In [1]: import numpy as np

In [2]: import numpy.linalg as la

In [3]: np.set_printoptions(precision=3, suppress=True, linewidth=120, sign=" ")

In [4]: tidy = lambda a: np.round(a, 3) + 0

In [5]: arr = np.loadtxt("m.csv", delimiter=",")

In [6]: arr
Out[6]: 
array([[  2.718,   5.308, -17.598,   3.26 ,   5.217],
       [ -0.49 ,  -3.635,   9.81 ,  11.908, -14.998],
       [ -2.877,   8.388,  -0.973,  12.   ,  -1.849],
       [  0.642,  -9.619, -39.35 ,  11.165,  16.766],
       [ -3.69 ,   1.278,  -2.551,  12.728, -11.488],
       [  1.427,   4.369, -33.531,  25.619,  21.36 ],
       [  3.61 ,   2.023,  20.104,  -3.816,  -0.25 ],
       [  0.356,   2.762,  28.967,  16.735,  -7.307],
       [  3.333,  -2.77 ,  -2.147,  11.945,   4.426],
       [  8.65 ,   5.952,  25.882,   8.731, -16.506],
       [ -2.683,  13.206,  24.054, -34.306,  -3.041],
       [  4.829,   3.363,  -0.735, -12.035,  -4.072],
       [  0.49 ,  -0.006, -11.852,  -0.295,  -9.368],
       [  0.987,   2.512,  -5.255,  -6.495,  -2.607],
       [  5.213,  -2.2  , -13.559,  -6.965,   4.293],
       [  4.573,   8.187,  -6.648,  10.686,  -5.017],
       [  2.456,   2.818,   1.765,  -3.529,   5.401],
       [  5.136,   4.601, -15.62 ,   2.909,  -0.709],
       [  2.221,   0.795,   1.606,  11.214,   2.602],
       [  5.604,   3.467,  45.965,  -6.333,   4.457],
       [ -2.224,  -5.15 ,   4.55 ,  -3.305, -16.223],
       [  4.278,  -8.237, -11.157, -20.22 ,  -3.404],
       [ -3.71 ,  -9.826,  46.595, -15.603,  11.404],
       [  0.52 ,   0.697, -22.061,  -8.241,  -0.975],
       [  1.016,  -8.629, -22.063, -11.226,  -2.445],
       [ -8.213, -20.861, -23.069, -17.447,   0.15 ],
       [  9.651,  -3.806, -30.222, -33.788,   3.814],
       [ -3.748,  -2.896,   3.958,  12.214, -10.067],
       [ -1.43 ,  14.296,  -8.229, -11.656,  25.193],
       [  7.292,  -4.141,  19.508,  -6.832,  -4.614],
       [  0.366,  -1.563,  -0.477,   5.732,   0.892],
       [ -8.961,   1.003,  14.886,  -5.773,   2.496],
       [ -5.729,  -2.572,  -0.308,  21.578,  14.188],
       [ -5.587,  -6.907,   2.15 ,   9.802,  -3.901],
       [  5.559,   1.838,  12.837,   8.825,   9.808],
       [ -3.847,   2.344,  19.936, -34.428,  10.25 ],
       [  1.869,   8.734,  -2.982, -11.047,   9.954],
       [ -4.937,  -5.862,  -4.518,   1.247,   6.658]])

In [7]: proj = arr @ la.solve(arr.T @ arr, arr.T)

In [8]: tidy(proj @ arr[:, 3])
Out[8]: 
array([  3.26 ,  11.908,  12.   ,  11.165,  12.728,  25.619,  -3.816,  16.735,  11.945,   8.731, -34.306, -12.035,
        -0.295,  -6.495,  -6.965,  10.686,  -3.529,   2.909,  11.214,  -6.333,  -3.305, -20.22 , -15.603,  -8.241,
       -11.226, -17.447, -33.788,  12.214, -11.656,  -6.832,   5.732,  -5.773,  21.578,   9.802,   8.825, -34.428,
       -11.047,   1.247])

In [9]: tidy(np.trace(proj))
Out[9]: np.float64(5.0)

In [10]: Ac = (arr - arr.mean(axis=0)) / arr.std(axis=0)

In [11]: tidy(Ac.std(axis=0))
Out[11]: array([ 1.,  1.,  1.,  1.,  1.])

In [12]: np.argwhere(np.abs(Ac) > 2)
Out[12]: 
array([[  3,   2],
       [  5,   4],
       [ 10,   3],
       [ 19,   2],
       [ 22,   2],
       [ 25,   1],
       [ 26,   0],
       [ 26,   3],
       [ 28,   1],
       [ 28,   4],
       [ 31,   0],
       [ 35,   3]])

In [13]: c = la.lstsq(np.delete(Ac, 1, axis=1), Ac[:, 1])[0]

In [14]: np.abs(c).argmax()
Out[14]: np.int64(0)

In [15]: A2 = np.array([[2, 2, 0, 2, 3, 1, -1, 1, -2, -3],
    ...:     [0, -3, 2, -2, 3, 1, 2, 1, 0, 1],
    ...:     [1, 1, -3, 2, -2, -2, 0, 1, 3, -3],
    ...:     [-1, 1, -2, 1, -2, -1, -2, 1, -2, 2],
    ...:     [1, 1, -1, -1, 2, 2, 2, -1, -1, 1],
    ...:     [-1, 0, 1, 0, -1, -2, -3, -2, -1, 2],
    ...:     [1, 0, -1, 2, -1, 0, 2, 0, 2, -1],
    ...:     [-3, -2, -3, -3, 0, 1, 1, -1, -3, 2],
    ...:     [3, 1, 3, 2, 0, 0, 3, 0, -1, -2],
    ...:     [-3, 2, 0, 3, 1, 0, 1, 3, -1, -3]])

In [16]: A2[-1] = A2[0]

In [17]: feats = A2 + 0.1 * np.eye(10)

In [18]: feats
Out[18]: 
array([[ 2.1,  2. ,  0. ,  2. ,  3. ,  1. , -1. ,  1. , -2. , -3. ],
       [ 0. , -2.9,  2. , -2. ,  3. ,  1. ,  2. ,  1. ,  0. ,  1. ],
       [ 1. ,  1. , -2.9,  2. , -2. , -2. ,  0. ,  1. ,  3. , -3. ],
       [-1. ,  1. , -2. ,  1.1, -2. , -1. , -2. ,  1. , -2. ,  2. ],
       [ 1. ,  1. , -1. , -1. ,  2.1,  2. ,  2. , -1. , -1. ,  1. ],
       [-1. ,  0. ,  1. ,  0. , -1. , -1.9, -3. , -2. , -1. ,  2. ],
       [ 1. ,  0. , -1. ,  2. , -1. ,  0. ,  2.1,  0. ,  2. , -1. ],
       [-3. , -2. , -3. , -3. ,  0. ,  1. ,  1. , -0.9, -3. ,  2. ],
       [ 3. ,  1. ,  3. ,  2. ,  0. ,  0. ,  3. ,  0. , -0.9, -2. ],
       [ 2. ,  2. ,  0. ,  2. ,  3. ,  1. , -1. ,  1. , -2. , -2.9]])

In [19]: tidy(np.abs(la.eigvals(feats)).max())
Out[19]: np.float64(5.268)

In [20]: (feats - feats.T) / 2
Out[20]: 
array([[ 0. ,  1. , -0.5,  1.5,  1. ,  1. , -1. ,  2. , -2.5, -2.5],
       [-1. ,  0. ,  0.5, -1.5,  1. ,  0.5,  1. ,  1.5, -0.5, -0.5],
       [ 0.5, -0.5,  0. ,  2. , -0.5, -1.5,  0.5,  2. ,  0. , -1.5],
       [-1.5,  1.5, -2. ,  0. , -0.5, -0.5, -2. ,  2. , -2. ,  0. ],
       [-1. , -1. ,  0.5,  0.5,  0. ,  1.5,  1.5, -0.5, -0.5, -1. ],
       [-1. , -0.5,  1.5,  0.5, -1.5,  0. , -1.5, -1.5, -0.5,  0.5],
       [ 1. , -1. , -0.5,  2. , -1.5,  1.5,  0. , -0.5, -0.5,  0. ],
       [-2. , -1.5, -2. , -2. ,  0.5,  1.5,  0.5,  0. , -1.5,  0.5],
       [ 2.5,  0.5,  0. ,  2. ,  0.5,  0.5,  0.5,  1.5,  0. ,  0. ],
       [ 2.5,  0.5,  1.5,  0. ,  1. , -0.5,  0. , -0.5,  0. ,  0. ]])

In [21]: np.allclose(feats, feats.T)
Out[21]: False

In [22]: np.allclose(feats @ feats.T, feats.T @ feats)
Out[22]: False

In [23]: assert feats == feats.T
Traceback (most recent call last):
  Cell In[23], line 1
    assert feats == feats.T
ValueError: The truth value of an array with more than one element is ambiguous. Use a.any() or a.all()


In [24]: (feats + feats.T) / 2
Out[24]: 
array([[ 2.1,  1. ,  0.5,  0.5,  2. ,  0. ,  0. , -1. ,  0.5, -0.5],
       [ 1. , -2.9,  1.5, -0.5,  2. ,  0.5,  1. , -0.5,  0.5,  1.5],
       [ 0.5,  1.5, -2.9,  0. , -1.5, -0.5, -0.5, -1. ,  3. , -1.5],
       [ 0.5, -0.5,  0. ,  1.1, -1.5, -0.5,  0. , -1. ,  0. ,  2. ],
       [ 2. ,  2. , -1.5, -1.5,  2.1,  0.5,  0.5, -0.5, -0.5,  2. ],
       [ 0. ,  0.5, -0.5, -0.5,  0.5, -1.9, -1.5, -0.5, -0.5,  1.5],
       [ 0. ,  1. , -0.5,  0. ,  0.5, -1.5,  2.1,  0.5,  2.5, -1. ],
       [-1. , -0.5, -1. , -1. , -0.5, -0.5,  0.5, -0.9, -1.5,  1.5],
       [ 0.5,  0.5,  3. ,  0. , -0.5, -0.5,  2.5, -1.5, -0.9, -2. ],
       [-0.5,  1.5, -1.5,  2. ,  2. ,  1.5, -1. ,  1.5, -2. , -2.9]])
